In [1]: import numpy as np

In [2]: np.set_printoptions(precision=3, suppress=True, linewidth=200)

In [3]: X = np.load("m.npy")

In [4]: X
Out[4]: 
array([[1., 0.],
       [0., 8.]])

In [5]: # symmetric, so the eigenvalues are real

In [6]: X @ X.T
Out[6]: 
array([[ 1.,  0.],
       [ 0., 64.]])

In [7]: X[:, 0] @ X[:, 1]
Out[7]: np.float64(0.0)

In [8]: np.linalg.pinv(X)
Out[8]: 
array([[1.   , 0.   ],
       [0.   , 0.125]])

In [9]: evals, evecs = np.linalg.eig(X)

In [10]: X @ evecs[:, 0] - evals[0] * evecs[:, 0]
Out[10]: array([0., 0.])

In [11]: np.sort(np.linalg.eigvals(np.linalg.inv(X)))
Out[11]: array([0.125, 1.   ])

In [12]: arr = np.array([[-1, 5], [-8, 0]])

In [13]: arr[-1] = arr[0] + -2 * arr[1]

In [14]: arr
Out[14]: 
array([[-1,  5],
       [15,  5]])

In [15]: # row 1 dominates

In [16]: arr @ arr
Out[16]: 
array([[ 76,  20],
       [ 60, 100]])

In [17]: np.allclose(arr, arr.T)
Out[17]: False

In [18]: (arr + arr.T) / 2
Out[18]: 
array([[-1., 10.],
       [10.,  5.]])

In [19]: np.allclose(arr @ arr.T, arr.T @ arr)
Out[19]: False

In [20]: evals, evecs = np.linalg.eig(arr)

In [21]: round(float(np.prod(evals)), 3)
Out[21]: -80.0

In [22]: np.sort(np.linalg.eigvals(np.linalg.inv(arr)))
Out[22]: array([-0.14,  0.09])

In [23]: np.sort(np.linalg.eigvals(arr @ arr))
Out[23]: array([ 51.339, 124.661])

In [24]: np.sort(np.linalg.eigvals(X).real)
Out[24]: array([1., 8.])

In [25]: (np.linalg.matrix_power((X != 0) + (X.T != 0) + np.eye(2), 2) > 0).astype(int)
Out[25]: 
array([[1, 0],
       [0, 1]])

In [26]: (X != 0).astype(int)
Out[26]: 
array([[1, 0],
       [0, 1]])

In [27]: x0 = np.array([1, 1])

In [28]: np.einsum("ij,j->i", arr, x0)
Out[28]: array([ 4, 20])

In [29]: arr @ x0
Out[29]: array([ 4, 20])

In [30]: arr * x0
Out[30]: 
array([[-1,  5],
       [15,  5]])

In [31]: np.sign((arr @ x0).round(6))
Out[31]: array([1, 1])

In [32]: (arr @ x0).argmax()
Out[32]: np.int64(1)

In [33]: E = np.array([[4, 3, 3, 4], [2, 1, 1, 2], [3, 2, 2, 3], [2, 1, 1, 2], [1, 0, 0, 1]])

In [34]: np.linalg.lstsq(E[:-1].T, E[-1])[2]
Out[34]: np.int32(2)

In [35]: np.round(E @ np.linalg.pinv(E) @ E, 3) + 0
Out[35]: 
array([[4., 3., 3., 4.],
       [2., 1., 1., 2.],
       [3., 2., 2., 3.],
       [2., 1., 1., 2.],
       [1., 0., 0., 1.]])

In [36]: np.allclose(E[:-1].T @ np.linalg.lstsq(E[:-1].T, E[-1])[0], E[-1])
Out[36]: True

In [37]: np.unique(E.round(6), axis=0).shape
Out[37]: (4, 4)

In [38]: E.shape
Out[38]: (5, 4)

In [39]: np.linalg.matrix_rank(E)
Out[39]: np.int64(2)

In [40]: np.abs(E).max()
Out[40]: np.int64(4)

In [41]: E.mean(axis=0)
Out[41]: array([2.4, 1.4, 1.4, 2.4])

In [42]: E.sum(axis=0)
Out[42]: array([12,  7,  7, 12])

In [43]: np.count_nonzero(E)
Out[43]: np.int64(18)

In [44]: E - E[0]
Out[44]: 
array([[ 0,  0,  0,  0],
       [-2, -2, -2, -2],
       [-1, -1, -1, -1],
       [-2, -2, -2, -2],
       [-3, -3, -3, -3]])

In [45]: feats = np.loadtxt("run0.csv", delimiter=",")

In [46]: feats
Out[46]: 
array([[ -0.876,  20.003,   8.124],
       [ -8.162,  -4.73 ,   9.686],
       [ -8.699,   5.673,   4.996],
       [  6.608,   9.137,  -6.519],
       [  6.321, -14.117,  -5.157],
       [  5.591,  -0.005, -12.285],
       [  7.577,  -6.213,   5.308],
       [-19.105,  -5.974, -14.726],
       [ -4.334,  -3.683,  -2.397],
       [-22.35 ,   0.633,   8.007],
       [  9.198, -10.9  ,   5.332],
       [  4.446,   8.866,   8.504],
       [  3.203,  12.664,  -1.103],
       [ 12.71 ,   2.669, -11.808],
       [ 17.06 ,  -6.988,  16.473],
       [  6.244,   5.815,  11.084],
       [ -6.844,  -7.69 ,  -6.633],
       [-10.143,  10.692, -19.127]])

In [47]: np.abs(feats).max()
Out[47]: np.float64(22.35)

In [48]: feats.shape
Out[48]: (18, 3)

In [49]: feats.mean(axis=0)
Out[49]: array([-0.086,  0.881, -0.124])

In [50]: Z = feats[[9, 12]].astype(float)

In [51]: for _ in range(5):
    ...:     idx = np.linalg.norm(feats[:, None] - Z, axis=-1).argmin(axis=1)
    ...:     Z = np.array([feats[idx == j].mean(axis=0) for j in range(2)])
    ...: 

In [52]: idx
Out[52]: array([1, 0, 0, 1, 1, 1, 1, 0, 0, 0, 1, 1, 1, 1, 1, 1, 0, 0])

In [53]: Z[1] - Z[0]
Out[53]: array([18.475,  2.628,  4.517])

In [54]: np.abs(Z[1] - Z[0]).argmax()
Out[54]: np.int64(0)

In [55]: K = np.load("x.npy")

In [56]: K
Out[56]: 
array([[-1,  1,  2],
       [-2,  3,  2],
       [-2, -1, -3]])

In [57]: np.einsum("ij,ji->", K, K)
Out[57]: np.int64(3)

In [58]: round(np.linalg.det(K.T), 3)
Out[58]: np.float64(13.0)

In [59]: round(float(np.linalg.det(K[::-1])), 3)
Out[59]: -13.0

In [60]: np.poly(K)
Out[60]: array([  1.,   1.,  -1., -13.])

In [61]: q = K.astype(float).copy()

In [62]: for j in range(3):
    ...:     q[:, j] -= q[:, :j] @ (q[:, :j].T @ q[:, j])
    ...:     q[:, j] /= np.linalg.norm(q[:, j])
    ...: 

In [63]: q
Out[63]: 
array([[-0.333,  0.155,  0.93 ],
       [-0.667,  0.659, -0.349],
       [-0.667, -0.736, -0.116]])

In [64]: np.round(q.T @ K, 3) + 0
Out[64]: 
array([[ 3.   , -1.667,  0.   ],
       [ 0.   ,  2.867,  3.836],
       [ 0.   ,  0.   ,  1.511]])

In [65]: np.unravel_index(np.abs(K).argmax(), K.shape)
Out[65]: (np.int64(1), np.int64(1))

In [66]: K.sum(axis=1)
Out[66]: array([ 2,  3, -6])

In [67]: np.abs(K).max()
Out[67]: np.int64(3)

In [68]: np.linalg.svd(K, compute_uv=False)
Out[68]: array([5.096, 3.226, 0.791])

In [69]: round(float(np.linalg.norm(K)), 3)
Out[69]: 6.083

In [70]: K.mean(axis=0)
Out[70]: array([-1.667,  1.   ,  0.333])

In [71]: P = np.triu(np.array([[1, -1, 0], [-1, -2, 2], [1, 2, 0]]), 1) + np.eye(3)

In [72]: Y = P @ K @ np.linalg.inv(P)

In [73]: np.trace(Y), np.trace(K)
Out[73]: (np.float64(-1.0), np.int64(-1))

In [74]: m1 = np.cumsum(np.array([[3, -3, 2, 2],
    ...:     [1, -3, -2, -2],
    ...:     [2, 3, -1, -1],
    ...:     [-2, -2, -3, -2],
    ...:     [-2, 3, -3, 0],
    ...:     [1, -2, 2, 1],
    ...:     [0, -1, 1, -3],
    ...:     [0, 2, -2, 2],
    ...:     [-2, 3, 2, 0],
    ...:     [-3, 2, -3, -2]]), axis=0)

In [75]: m1
Out[75]: 
array([[ 3, -3,  2,  2],
       [ 4, -6,  0,  0],
       [ 6, -3, -1, -1],
       [ 4, -5, -4, -3],
       [ 2, -2, -7, -3],
       [ 3, -4, -5, -2],
       [ 3, -5, -4, -5],
       [ 3, -3, -6, -3],
       [ 1,  0, -4, -3],
       [-2,  2, -7, -5]])

In [76]: idx = m1[:, 3] > np.median(m1[:, 3])

In [77]: r0 = m1[idx].mean(axis=0) - m1[~idx].mean(axis=0)

In [78]: r0
Out[78]: array([ 2.167, -1.833,  4.333,  3.417])

In [79]: idx.astype(int)
Out[79]: array([1, 1, 1, 0, 0, 1, 0, 0, 0, 0])

In [80]: np.argsort(-np.abs(r0).round(6), kind="stable")
Out[80]: array([2, 3, 0, 1])

In [81]: P = m1 @ np.linalg.solve(m1.T @ m1, m1.T)

In [82]: np.round(P @ m1[:, 2], 3) + 0
Out[82]: array([ 2.,  0., -1., -4., -7., -5., -4., -6., -4., -7.])

In [83]: np.diag(P)
Out[83]: array([0.214, 0.394, 0.862, 0.207, 0.399, 0.312, 0.726, 0.236, 0.187, 0.463])

In [84]: np.allclose(P @ P, P)
Out[84]: True

In [85]: np.linalg.matrix_rank(np.eye(10) - P)
Out[85]: np.int64(6)

In [86]: cov = np.cov(m1, rowvar=False)

In [87]: np.round(np.corrcoef(m1[:, 3], m1[:, 1])[0, 1], 3)
Out[87]: np.float64(-0.354)

In [88]: np.argsort(-m1.std(axis=0).round(6), kind="stable")
Out[88]: array([2, 1, 3, 0])

In [89]: np.linalg.eigvalsh(cov)[::-1]
Out[89]: array([17.052,  5.285,  1.038,  0.792])

In [90]: np.corrcoef(m1.T)
Out[90]: 
array([[ 1.   , -0.797,  0.56 ,  0.514],
       [-0.797,  1.   , -0.445, -0.354],
       [ 0.56 , -0.445,  1.   ,  0.852],
       [ 0.514, -0.354,  0.852,  1.   ]])

In [91]: np.argwhere(np.triu(np.abs(np.corrcoef(m1.T)) > 0.8, 1))
Out[91]: array([[2, 3]])

In [92]: cov
Out[92]: 
array([[ 4.456, -4.078,  3.578,  2.344],
       [-4.078,  5.878, -3.267, -1.856],
       [ 3.578, -3.267,  9.156,  5.578],
       [ 2.344, -1.856,  5.578,  4.678]])

In [93]: np.median(m1, axis=0)
Out[93]: array([ 3., -3., -4., -3.])

In [94]: m1.std(axis=0)
Out[94]: array([2.002, 2.3  , 2.871, 2.052])

In [95]: D = np.linalg.norm(m1[:, None] - m1[None], axis=-1)

In [96]: D[5].round(6).argsort(kind="stable")[:4]
Out[96]: array([5, 7, 3, 4])

In [97]: np.linalg.matrix_rank(D ** 2)
Out[97]: np.int64(6)

In [98]: np.flatnonzero(D[5] < D.mean() / 2)
Out[98]: array([3, 5, 7])

In [99]: D[:5, :5]
Out[99]: 
array([[ 0.   ,  4.243,  5.196,  8.124, 10.392],
       [ 4.243,  0.   ,  3.873,  5.099,  8.832],
       [ 5.196,  3.873,  0.   ,  4.583,  7.55 ],
       [ 8.124,  5.099,  4.583,  0.   ,  4.69 ],
       [10.392,  8.832,  7.55 ,  4.69 ,  0.   ]])

In [100]: (D + 1e9 * np.eye(10)).round(6).argmin(axis=1)
Out[100]: array([1, 2, 1, 5, 7, 7, 3, 4, 4, 8])
